$ python -q
>>> import numpy as np
>>> import numpy.linalg as la
>>> np.set_printoptions(precision=4, suppress=True, linewidth=100, floatmode="fixed")
>>> def tidy(a):
...     return np.round(a, 4) + 0
... 
>>> J = np.cumsum(np.array([[-3, 0, -3, -1, 2, -2],
...     [0, 1, 2, 1, -3, 0],
...     [2, 0, 2, 3, 3, -3],
...     [-2, 0, -2, -1, -2, 3],
...     [-2, -3, 2, 2, 3, -1],
...     [2, -3, 0, -3, 1, 1],
...     [-2, -1, -1, 0, -1, -3],
...     [0, 3, 3, -1, -3, 1],
...     [2, 3, 1, 1, 1, -3],
...     [1, -1, -1, -2, 1, 2],
...     [-1, 0, 3, 0, -3, 2],
...     [-2, -2, 3, 2, -1, 2],
...     [-3, 3, -3, 2, -1, 0],
...     [-1, 2, 2, 1, 2, -3],
...     [2, 2, 2, 1, 3, 2],
...     [3, -2, 0, -2, -3, 0],
...     [0, 3, 1, -3, -3, -3],
...     [0, 0, 0, -2, -3, 2],
...     [1, 1, -2, -2, 1, -1],
...     [1, 2, 3, -3, 1, 1],
...     [-1, -2, -3, 2, 3, -1]]), axis=0)
>>> print(J)
[[-3  0 -3 -1  2 -2]
 [-3  1 -1  0 -1 -2]
 [-1  1  1  3  2 -5]
 [-3  1 -1  2  0 -2]
 [-5 -2  1  4  3 -3]
 [-3 -5  1  1  4 -2]
 [-5 -6  0  1  3 -5]
 [-5 -3  3  0  0 -4]
 [-3  0  4  1  1 -7]
 [-2 -1  3 -1  2 -5]
 [-3 -1  6 -1 -1 -3]
 [-5 -3  9  1 -2 -1]
 [-8  0  6  3 -3 -1]
 [-9  2  8  4 -1 -4]
 [-7  4 10  5  2 -2]
 [-4  2 10  3 -1 -2]
 [-4  5 11  0 -4 -5]
 [-4  5 11 -2 -7 -3]
 [-3  6  9 -4 -6 -4]
 [-2  8 12 -7 -5 -3]
 [-3  6  9 -5 -2 -4]]
>>> left, s, Vh = la.svd(J, full_matrices=False)
>>> print(tidy(left.T @ left))
[[1.0000 0.0000 0.0000 0.0000 0.0000 0.0000]
 [0.0000 1.0000 0.0000 0.0000 0.0000 0.0000]
 [0.0000 0.0000 1.0000 0.0000 0.0000 0.0000]
 [0.0000 0.0000 0.0000 1.0000 0.0000 0.0000]
 [0.0000 0.0000 0.0000 0.0000 1.0000 0.0000]
 [0.0000 0.0000 0.0000 0.0000 0.0000 1.0000]]
>>> print(tidy(np.abs(Vh[0])))
[0.4131 0.2700 0.7823 0.0291 0.2167 0.3109]
>>> print(tidy(s / s[0]))
[1.0000 0.5483 0.2859 0.2328 0.1917 0.1348]
>>> print(np.abs(left[:, 0]).round(6).argmax())
19
>>> print(tidy(left.T @ J @ Vh.T))
[[40.0800  0.0000  0.0000  0.0000  0.0000  0.0000]
 [ 0.0000 21.9770  0.0000  0.0000  0.0000  0.0000]
 [ 0.0000  0.0000 11.4599  0.0000  0.0000  0.0000]
 [ 0.0000  0.0000  0.0000  9.3289  0.0000  0.0000]
 [ 0.0000  0.0000  0.0000  0.0000  7.6852  0.0000]
 [ 0.0000  0.0000  0.0000  0.0000  0.0000  5.4023]]
>>> lab = J[:, 5] > np.median(J[:, 5])
>>> u = J[lab].mean(axis=0) - J[~lab].mean(axis=0)
>>> print(np.argsort(-np.abs(u).round(6), kind="stable"))
[5 3 2 1 4 0]
>>> print(tidy(u))
[-0.7308 -1.5385 -2.1250  2.2885  1.2788  2.4808]
>>> print(lab.astype(int))
[1 1 0 1 0 1 0 0 0 0 0 1 1 0 1 1 0 0 0 0 0]
>>> print(((J - J.mean(axis=0)) @ u > 0).astype(int))
[1 1 1 1 1 1 1 1 0 1 0 1 1 1 1 0 0 0 0 0 0]
>>> Xc = J - J.mean(axis=0)
>>> V = la.svd(Xc)[2][:2]
>>> M2 = Xc - Xc @ V.T @ V
>>> print(tidy(np.diag(V.T @ V)))
[0.2338 0.3123 0.7056 0.5404 0.1955 0.0124]
>>> print(tidy(M2.std(axis=0)))
[1.0999 1.6844 1.0098 1.1000 1.4148 1.4712]
>>> print(la.norm(M2, axis=1).round(6).argmax())
11
>>> print(tidy(la.norm(M2) / la.norm(Xc)))
0.4225
>>> print(tidy((Xc @ V.T).std(axis=0)))
[6.0967 3.3016]
>>> print(tidy(np.cov(Xc @ V.T, rowvar=False)))
[[39.0280  0.0000]
 [ 0.0000 11.4454]]
